% ipython --no-banner

In [1]: import numpy as np

In [2]: import numpy.linalg as la

In [3]: np.set_printoptions(precision=1, suppress=True, linewidth=140, legacy="1.25")

In [4]: F = np.loadtxt("block4.csv", delimiter=",")

In [5]: F
Out[5]: 
array([[ 6.,  6., -6.,  0.,  0.,  6., -2.],
       [ 4., 10.,  0.,  4., -2., 10.,  2.],
       [ 1., -2., -3., -2.,  1., -2., -2.],
       [-5.,  1.,  9.,  4., -2.,  1.,  5.],
       [ 5.,  8., -3.,  2., -1.,  8.,  0.],
       [ 7.,  4., -9., -2.,  1.,  4., -4.],
       [ 1.,  7.,  3.,  4., -2.,  7.,  3.],
       [-5.,  1.,  9.,  4., -2.,  1.,  5.],
       [ 3.,  3., -3.,  0.,  0.,  3., -1.],
       [-6., -6.,  6.,  0.,  0., -6.,  2.]])

In [6]: np.argsort(-la.norm(F, axis=0).round(6), kind="stable")[:3]
Out[6]: array([2, 1, 5])

In [7]: round(la.norm(F, 2) / la.norm(F), 1)
Out[7]: 0.8

In [8]: def softmax(z):
   ...:     e = np.exp(z - z.max(axis=-1, keepdims=True))
   ...:     return e / e.sum(axis=-1, keepdims=True)
   ...: 

In [9]: np.round(softmax(F[8]), 1) + 0
Out[9]: array([0.3, 0.3, 0. , 0. , 0. , 0.3, 0. ])

In [10]: np.round(softmax(F[8] + -2), 1) + 0
Out[10]: array([0.3, 0.3, 0. , 0. , 0. , 0.3, 0. ])

In [11]: softmax(F).sum(axis=1)
Out[11]: array([1., 1., 1., 1., 1., 1., 1., 1., 1., 1.])

In [12]: att = F @ F.T / np.sqrt(7)

In [13]: np.round(softmax(att), 1) + 0
Out[13]: 
array([[0.2, 0. , 0. , 0. , 0. , 0.8, 0. , 0. , 0. , 0. ],
       [0. , 1. , 0. , 0. , 0. , 0. , 0. , 0. , 0. , 0. ],
       [0. , 0. , 0.2, 0. , 0. , 0.8, 0. , 0. , 0. , 0. ],
       [0. , 0. , 0. , 0.5, 0. , 0. , 0. , 0.5, 0. , 0. ],
       [0. , 1. , 0. , 0. , 0. , 0. , 0. , 0. , 0. , 0. ],
       [0. , 0. , 0. , 0. , 0. , 1. , 0. , 0. , 0. , 0. ],
       [0. , 1. , 0. , 0. , 0. , 0. , 0. , 0. , 0. , 0. ],
       [0. , 0. , 0. , 0.5, 0. , 0. , 0. , 0.5, 0. , 0. ],
       [0.3, 0.1, 0. , 0. , 0.1, 0.6, 0. , 0. , 0. , 0. ],
       [0. , 0. , 0. , 0. , 0. , 0. , 0. , 0. , 0. , 1. ]])

In [14]: softmax(att)[8] @ F
Out[14]: array([ 6.3,  5.4, -7. , -0.6,  0.3,  5.4, -2.6])

In [15]: np.round(softmax(att + np.triu(np.full(att.shape, -np.inf), 1)), 1) + 0
Out[15]: 
array([[1. , 0. , 0. , 0. , 0. , 0. , 0. , 0. , 0. , 0. ],
       [0. , 1. , 0. , 0. , 0. , 0. , 0. , 0. , 0. , 0. ],
       [0. , 0. , 1. , 0. , 0. , 0. , 0. , 0. , 0. , 0. ],
       [0. , 0. , 0. , 1. , 0. , 0. , 0. , 0. , 0. , 0. ],
       [0. , 1. , 0. , 0. , 0. , 0. , 0. , 0. , 0. , 0. ],
       [0. , 0. , 0. , 0. , 0. , 1. , 0. , 0. , 0. , 0. ],
       [0. , 1. , 0. , 0. , 0. , 0. , 0. , 0. , 0. , 0. ],
       [0. , 0. , 0. , 0.5, 0. , 0. , 0. , 0.5, 0. , 0. ],
       [0.3, 0.1, 0. , 0. , 0.1, 0.6, 0. , 0. , 0. , 0. ],
       [0. , 0. , 0. , 0. , 0. , 0. , 0. , 0. , 0. , 1. ]])
